>>> import numpy as np
>>> np.set_printoptions(precision=4, suppress=True, linewidth=100, floatmode="fixed")
>>> J = np.load("mat.npy")
>>> J
array([[1, 0, 0, 0, 0],
       [5, 1, 0, 0, 0],
       [0, 1, 5, 0, 0],
       [0, 3, 0, 3, 0],
       [0, 5, 0, 1, 4]])
>>> np.linalg.matrix_rank(J, rtol=0.1)
np.int64(4)
>>> round(np.log10(np.linalg.cond(J)))
2
>>> np.argsort(-np.linalg.norm(J, axis=0).round(6), kind="stable")[:3]
array([1, 0, 2])
>>> np.linalg.cond(J) > 100
np.False_
>>> np.abs(np.linalg.svd(J)[2][-1])
array([0.1096, 0.5698, 0.1140, 0.5704, 0.5701])
>>> [round(float(x), 4) for x in np.linalg.svd(J, compute_uv=False)[:3]]
[7.3589, 5.0781, 4.9687]
>>> feats = np.array([[2, 6, 8, 0], [6, 2, 6, 8], [8, 6, 2, 6], [0, 8, 6, 2]])
>>> evals, V = np.linalg.eigh(feats)
>>> np.linalg.svd(feats, compute_uv=False)
array([19.3178,  9.3178,  4.6056,  2.6056])
>>> np.abs(V[:, -1]).round(6).argmax()
np.int64(1)
>>> round(evals.sum(), 4), np.trace(feats)
(np.float64(8.0), np.int64(8))
>>> evals
array([-9.3178, -4.6056,  2.6056, 19.3178])
>>> np.unique(evals.round(6) + 0, return_counts=True)[1]
array([1, 1, 1, 1])
>>> np.linalg.eigvalsh(feats + 4 * np.eye(4))
array([-5.3178, -0.6056,  6.6056, 23.3178])
>>> np.round(V @ np.diag(evals) @ V.T, 4) + 0
array([[2.0000, 6.0000, 8.0000, 0.0000],
       [6.0000, 2.0000, 6.0000, 8.0000],
       [8.0000, 6.0000, 2.0000, 6.0000],
       [0.0000, 8.0000, 6.0000, 2.0000]])
>>> np.round(V.T @ feats @ V, 4) + 0
array([[-9.3178,  0.0000,  0.0000,  0.0000],
       [ 0.0000, -4.6056,  0.0000,  0.0000],
       [ 0.0000,  0.0000,  2.6056,  0.0000],
       [ 0.0000,  0.0000,  0.0000, 19.3178]])
>>> round(float(np.linalg.det(feats.T)), 4)
2160.0
>>> round(float(np.linalg.eigvals(feats).sum().real), 4)
8.0
>>> np.kron(np.eye(2, dtype=int), feats)
array([[2, 6, 8, 0, 0, 0, 0, 0],
       [6, 2, 6, 8, 0, 0, 0, 0],
       [8, 6, 2, 6, 0, 0, 0, 0],
       [0, 8, 6, 2, 0, 0, 0, 0],
       [0, 0, 0, 0, 2, 6, 8, 0],
       [0, 0, 0, 0, 6, 2, 6, 8],
       [0, 0, 0, 0, 8, 6, 2, 6],
       [0, 0, 0, 0, 0, 8, 6, 2]])
>>> round(float(np.linalg.det(2 * feats)), 4), round(np.linalg.det(feats), 4)
(34560.0, np.float64(2160.0))
>>> np.linalg.eigvals(feats)
array([19.3178,  2.6056, -9.3178, -4.6056])
>>> K = np.load("dump.npy")
>>> K
array([[-10,   0,   5,   3,  -1,   1],
       [  0,  -8,   1,   3,   0,   8],
       [  5,   1, -10,   1,   7,  -6],
       [  3,   3,   1,  -6,   6,  -2],
       [ -1,   0,   7,   6,  -6,   0],
       [  1,   8,  -6,  -2,   0, -10]])
>>> theta = np.radians(135)
>>> r_ = np.eye(6)
>>> r_[1, 1] = r_[4, 4] = np.cos(theta)
>>> r_[1, 4], r_[4, 1] = -np.sin(theta), np.sin(theta)
>>> r_
array([[ 1.0000,  0.0000,  0.0000,  0.0000,  0.0000,  0.0000],
       [ 0.0000, -0.7071,  0.0000,  0.0000, -0.7071,  0.0000],
       [ 0.0000,  0.0000,  1.0000,  0.0000,  0.0000,  0.0000],
       [ 0.0000,  0.0000,  0.0000,  1.0000,  0.0000,  0.0000],
       [ 0.0000,  0.7071,  0.0000,  0.0000, -0.7071,  0.0000],
       [ 0.0000,  0.0000,  0.0000,  0.0000,  0.0000,  1.0000]])
>>> M2 = K @ r_.T
>>> np.linalg.svd(K, compute_uv=False), np.linalg.svd(M2, compute_uv=False)
(array([23.2987, 14.0324,  9.3204,  7.7880,  4.5526,  0.1131]), array([23.2987, 14.0324,  9.3204,  7.7880,  4.5526,  0.1131]))
>>> round(float(np.linalg.det(r_)), 4), round(np.trace(r_), 4)
(1.0, np.float64(2.5858))
>>> M2
array([[-10.0000,   0.7071,   5.0000,   3.0000,   0.7071,   1.0000],
       [  0.0000,   5.6569,   1.0000,   3.0000,  -5.6569,   8.0000],
       [  5.0000,  -5.6569, -10.0000,   1.0000,  -4.2426,  -6.0000],
       [  3.0000,  -6.3640,   1.0000,  -6.0000,  -2.1213,  -2.0000],
       [ -1.0000,   4.2426,   7.0000,   6.0000,   4.2426,   0.0000],
       [  1.0000,  -5.6569,  -6.0000,  -2.0000,   5.6569, -10.0000]])
>>> Uu, s, Vh = np.linalg.svd(K)
>>> np.argmax(s[:-1] / (s[1:] + 1e-6)) + 1
np.int64(5)
>>> s
array([23.2987, 14.0324,  9.3204,  7.7880,  4.5526,  0.1131])
>>> M2 = Uu[:, :5] @ np.diag(s[:5]) @ Vh[:5]
>>> np.linalg.matrix_rank(K, rtol=0.05)
np.int64(5)
>>> np.linalg.matrix_rank(M2)
np.int64(5)
>>> np.linalg.cond(K) > 100
np.True_
>>> [round(float(x), 4) for x in np.linalg.svd(K, compute_uv=False)[:3]]
[23.2987, 14.0324, 9.3204]
>>> round(np.log10(np.linalg.cond(K)))
2
>>> M2 = np.linalg.inv(K)
>>> np.round(np.linalg.inv(M2), 4) + 0
array([[-10.0000,   0.0000,   5.0000,   3.0000,  -1.0000,   1.0000],
       [  0.0000,  -8.0000,   1.0000,   3.0000,   0.0000,   8.0000],
       [  5.0000,   1.0000, -10.0000,   1.0000,   7.0000,  -6.0000],
       [  3.0000,   3.0000,   1.0000,  -6.0000,   6.0000,  -2.0000],
       [ -1.0000,   0.0000,   7.0000,   6.0000,  -6.0000,   0.0000],
       [  1.0000,   8.0000,  -6.0000,  -2.0000,   0.0000, -10.0000]])
>>> (np.abs(M2) > 1e-9).astype(int)
array([[1, 1, 1, 1, 1, 1],
       [1, 1, 1, 1, 1, 1],
       [1, 1, 1, 1, 1, 1],
       [1, 1, 1, 1, 1, 1],
       [1, 1, 1, 1, 1, 1],
       [1, 1, 1, 1, 1, 1]])
>>> np.round(K @ M2, 4) + 0
array([[1.0000, 0.0000, 0.0000, 0.0000, 0.0000, 0.0000],
       [0.0000, 1.0000, 0.0000, 0.0000, 0.0000, 0.0000],
       [0.0000, 0.0000, 1.0000, 0.0000, 0.0000, 0.0000],
       [0.0000, 0.0000, 0.0000, 1.0000, 0.0000, 0.0000],
       [0.0000, 0.0000, 0.0000, 0.0000, 1.0000, 0.0000],
       [0.0000, 0.0000, 0.0000, 0.0000, 0.0000, 1.0000]])
>>> data = np.loadtxt("x.csv", delimiter=",")
>>> data
array([[-0.7485,  0.7688, -0.6337, -1.5643],
       [-0.9981, -0.1263, -1.4172,  0.9897],
       [ 0.7485, -1.4596, -0.8949, -0.7130],
       [ 1.3723,  1.1236, -0.8883,  0.2554]])
>>> np.linalg.svd(data, compute_uv=False)
array([2.0000, 2.0000, 2.0000, 2.0000])
>>> np.linalg.norm(data, axis=0)
array([2.0000, 2.0000, 2.0000, 2.0000])
>>> M2 = np.array([[3, 2], [3, 0]])
>>> cent = np.kron(M2, data)
>>> np.linalg.matrix_rank(cent)
np.int64(8)
>>> x0 = np.array([2, 2, 0, 1])
>>> rhs = data @ x0
>>> c, lr = np.zeros(4), 1 / np.linalg.norm(data, 2) ** 2
>>> for i in range(30):
...     c -= lr * data.T @ (data @ c - rhs)
...     if i % 5 == 0: print(i, round(np.linalg.norm(data @ c - rhs), 4))
... 
0 0.0
5 0.0
10 0.0
15 0.0
20 0.0
25 0.0
>>> round(float(np.linalg.cond(data)), 4)
1.0
>>> w1 = np.array([[-3, -6, -7], [2, 9, 8], [7, 7, -9], [-6, -4, 3]])
>>> c = np.array([0, 3, -1])
>>> act = np.maximum(data @ w1 + c, 0)
>>> (act > 0).mean(axis=0)
array([0.2500, 0.2500, 0.7500])
>>> cent = np.array([[0, 2], [-2, -3], [-3, 3]])
>>> (act @ cent).round(6).argmax(axis=1)
array([1, 1, 0, 1])
>>> w1 @ cent
array([[ 33,  -9],
       [-42,   1],
       [ 13, -34],
       [ -1,   9]])
>>> act @ cent
array([[-66.6653,   2.9744],
       [-62.0988,  62.0988],
       [  0.0000,   0.0000],
       [-21.4294,  21.4294]])
>>> hat = np.triu(np.array([[-2, 3, 2, -2], [-1, -2, 2, -3], [0, -3, -3, 0], [-1, -1, -3, 0]]), 1) + np.eye(4)
>>> M2 = hat @ data @ np.linalg.inv(hat)
>>> np.round(np.poly(M2), 4) + 0
array([  1.0000,   1.5144,   0.0000,  -6.0576, -16.0000])
>>> np.linalg.matrix_rank(M2)
np.int64(4)
>>> m1 = np.loadtxt("sample3.csv", delimiter=",")
>>> m1
array([[ 2.0305,  1.9962, -0.9852, -1.9731,  2.9717,  1.0087,  2.9786,  0.0267,  3.0066],
       [ 1.9824,  2.0230, -1.0135, -1.9667,  2.9739,  1.0130,  2.9925,  0.0036,  2.9856],
       [ 1.9781,  1.9825, -0.9952, -1.9840,  2.9948,  1.0228,  3.0218,  0.0080,  2.9982],
       [ 1.9783,  1.9959, -1.0116, -2.0003,  3.0220,  1.0127,  2.9822, -0.0166,  2.9976],
       [ 1.9766,  1.9841, -0.9875, -2.0285,  3.0073,  0.9893,  3.0016,  0.0020,  3.0038],
       [ 1.9510,  2.0149, -0.9911, -1.9879,  2.9922,  1.0226,  2.9589,  0.0197,  2.9954],
       [ 1.9900,  2.0087, -1.0035, -1.9851,  2.9864,  1.0239,  2.9652,  0.0080,  3.0185],
       [ 2.0016,  1.9894, -0.9876, -1.9681,  3.0106,  0.9991,  3.0018,  0.0265,  3.0196],
       [ 1.9933,  2.0093, -1.0064, -2.0242,  3.0403,  0.9767,  3.0224, -0.0377,  2.9943],
       [ 1.9982,  2.0200, -0.9998, -1.9660,  2.9696,  1.0033,  2.9841,  0.0095,  3.0173],
       [ 2.0225,  1.9656, -0.9971, -2.0264,  3.0101,  0.9937,  3.0036, -0.0143,  2.9774],
       [-2.0225,  2.0312,  0.9975,  3.0124, -0.0216, -1.0166, -1.0091, -1.0146,  2.9425],
       [-1.9726,  1.9780,  0.9922,  2.9756, -0.0138, -0.9892, -1.0165, -0.9924,  2.9716],
       [-2.0245,  1.9871,  0.9839,  3.0272,  0.0259, -0.9868, -0.9772, -0.9894,  3.0276],
       [-1.9916,  1.9908,  0.9951,  2.9885, -0.0130, -0.9981, -1.0184, -0.9993,  2.9942],
       [-2.0094,  2.0067,  0.9904,  3.0052,  0.0037, -1.0065, -0.9732, -1.0251,  3.0242],
       [-2.0063,  1.9595,  0.9850,  3.0599,  0.0035, -0.9877, -1.0195, -1.0321,  3.0124],
       [-2.0056,  2.0074,  1.0415,  3.0165, -0.0368, -0.9531, -1.0044, -1.0188,  2.9635],
       [-2.0231,  2.0268,  0.9860,  2.9820,  0.0225, -1.0016, -0.9711, -0.9598,  3.0192],
       [-1.9934,  1.9746,  0.9525,  2.9884, -0.0102, -1.0076, -1.0127, -1.0246,  2.9690],
       [-1.9570,  2.0122,  1.0111,  2.9703, -0.0684, -1.0337, -1.0175, -0.9781,  2.9918],
       [-2.0064,  1.9871,  1.0016,  2.9689,  0.0025, -0.9810, -0.9646, -1.0029,  3.0002],
       [ 0.0103,  0.0067, -1.0705, -3.0069, -2.0039,  0.0183, -2.0317, -3.0297, -3.0168],
       [-0.0178,  0.0237, -0.9627, -3.0368, -1.9752,  0.0219, -2.0019, -2.9957, -3.0463],
       [ 0.0354,  0.0188, -0.9751, -3.0101, -1.9930,  0.0244, -2.0184, -2.9856, -2.9924],
       [ 0.0066,  0.0102, -1.0126, -3.0004, -1.9873, -0.0103, -2.0033, -3.0020, -3.0092],
       [-0.0024,  0.0224, -1.0226, -2.9699, -1.9967, -0.0006, -2.0071, -2.9721, -3.0319],
       [ 0.0159,  0.0163, -1.0025, -2.9949, -1.9869, -0.0166, -1.9821, -3.0051, -3.0174],
       [-0.0131,  0.0002, -1.0012, -3.0363, -1.9902,  0.0090, -1.9840, -2.9877, -3.0160],
       [-0.0129,  0.0016, -0.9988, -3.0022, -2.0041, -0.0062, -2.0138, -2.9691, -2.9831],
       [ 0.0167, -0.0155, -1.0114, -2.9658, -1.9612,  0.0221, -2.0042, -3.0146, -3.0135],
       [ 0.0267, -0.0332, -1.0507, -2.9870, -2.0042, -0.0007, -2.0384, -2.9671, -2.9911],
       [-0.0002, -0.0255, -1.0057, -2.9944, -2.0109,  0.0252, -2.0193, -2.9913, -3.0021]])
>>> labels = m1[:, 4] > np.median(m1[:, 4])
>>> u = m1[labels].mean(axis=0) - m1[~labels].mean(axis=0)
>>> ((m1 - m1.mean(axis=0)) @ u > 0).astype(int)
array([1, 1, 1, 1, 1, 1, 1, 1, 1, 1, 1, 1, 1, 1, 1, 1, 1, 1, 1, 1, 1, 1, 0, 0, 0, 0, 0, 0, 0, 0, 0,
       0, 0])
>>> u
array([ 1.4382,  1.2902, -0.0756,  0.4563,  3.3635,  0.7291,  3.4083,  1.9802,  3.9054])
>>> labels.astype(int)
array([1, 1, 1, 1, 1, 1, 1, 1, 1, 1, 1, 0, 0, 1, 0, 1, 1, 0, 1, 0, 0, 1, 0, 0, 0, 0, 0, 0, 0, 0, 0,
       0, 0])
